In [1]: import numpy as np

In [2]: import numpy.linalg as la

In [3]: np.set_printoptions(suppress=True, linewidth=100)

In [4]: tidy = lambda a: np.round(a, 2) + 0

In [5]: M2 = np.array([[-3, 3, -1, -1, 0, 3, 2, -3, -1],
   ...:     [0, -1, -1, 1, 3, 1, 1, -3, -1],
   ...:     [-1, 3, -1, 1, -2, 3, 1, 0, 2],
   ...:     [1, -3, 0, 2, 2, -1, -1, -1, 3],
   ...:     [1, -3, 3, -1, -3, -3, -2, -2, -1],
   ...:     [3, -2, 0, 0, 3, 2, 0, 1, 0],
   ...:     [-3, -3, 0, -1, -2, -2, -1, -2, 1],
   ...:     [-1, 1, -2, 3, -1, 1, 1, -1, 3],
   ...:     [3, -1, 3, 1, -2, -3, 1, 3, -2]])

In [6]: F = np.triu(M2)

In [7]: F
Out[7]: 
array([[-3,  3, -1, -1,  0,  3,  2, -3, -1],
       [ 0, -1, -1,  1,  3,  1,  1, -3, -1],
       [ 0,  0, -1,  1, -2,  3,  1,  0,  2],
       [ 0,  0,  0,  2,  2, -1, -1, -1,  3],
       [ 0,  0,  0,  0, -3, -3, -2, -2, -1],
       [ 0,  0,  0,  0,  0,  2,  0,  1,  0],
       [ 0,  0,  0,  0,  0,  0, -1, -2,  1],
       [ 0,  0,  0,  0,  0,  0,  0, -1,  3],
       [ 0,  0,  0,  0,  0,  0,  0,  0, -2]])

In [8]: F @ F
Out[8]: 
array([[  9, -12,   1,   3,   9,  -2,  -5,   3, -10],
       [  0,   1,   2,   0,  -8, -12, -10,  -2,  -7],
       [  0,   0,   1,   1,  10,   8,   1,   4,   0],
       [  0,   0,   0,   4,  -2, -10,  -5,  -4,  -6],
       [  0,   0,   0,   0,   9,   3,   8,   9,  -3],
       [  0,   0,   0,   0,   0,   4,   0,   1,   3],
       [  0,   0,   0,   0,   0,   0,   1,   4,  -9],
       [  0,   0,   0,   0,   0,   0,   0,   1,  -9],
       [  0,   0,   0,   0,   0,   0,   0,   0,   4]])

In [9]: tidy(np.sort(la.eigvals(F)))
Out[9]: array([-3., -3., -2., -1., -1., -1., -1.,  2.,  2.])

In [10]: vec = np.array([0, 0, 0, 2, 0, 2, 0, 2, 2])

In [11]: rhs = F @ vec

In [12]: c, lr = np.zeros(9), 1 / la.norm(F, 2) ** 2

In [13]: for i in range(5):
    ...:     c -= lr * F.T @ (F @ c - rhs)
    ...:     if i % 1 == 0: print(i, round(la.norm(F @ c - rhs), 2))
    ...: 
0 8.85
1 4.39
2 2.82
3 2.32
4 2.13

In [14]: tidy(c)
Out[14]: array([ 0.43, -0.27, -0.1 ,  0.85,  0.09,  1.8 ,  0.45,  1.73,  2.3 ])

In [15]: vec = np.array([-3, 9, -5, 0, -7, -7, 3, -8, 8])

In [16]: rhs = F @ vec

In [17]: rhs
Out[17]: array([ 42, -13,  17,  22,  44, -22,  21,  32, -16])

In [18]: tidy(la.solve(F.T, F[0]))
Out[18]: array([1., 0., 0., 0., 0., 0., 0., 0., 0.])

In [19]: tidy(la.solve(F, -3 * rhs))
Out[19]: array([  9., -27.,  15.,   0.,  21.,  21.,  -9.,  24., -24.])

In [20]: tidy(la.solve(F, F[:, 0]))
Out[20]: array([1., 0., 0., 0., 0., 0., 0., 0., 0.])

In [21]: tidy(la.solve(F, rhs))
Out[21]: array([-3.,  9., -5.,  0., -7., -7.,  3., -8.,  8.])

In [22]: tidy(la.solve(F, rhs + F[:, 3]))
Out[22]: array([-3.,  9., -5.,  1., -7., -7.,  3., -8.,  8.])
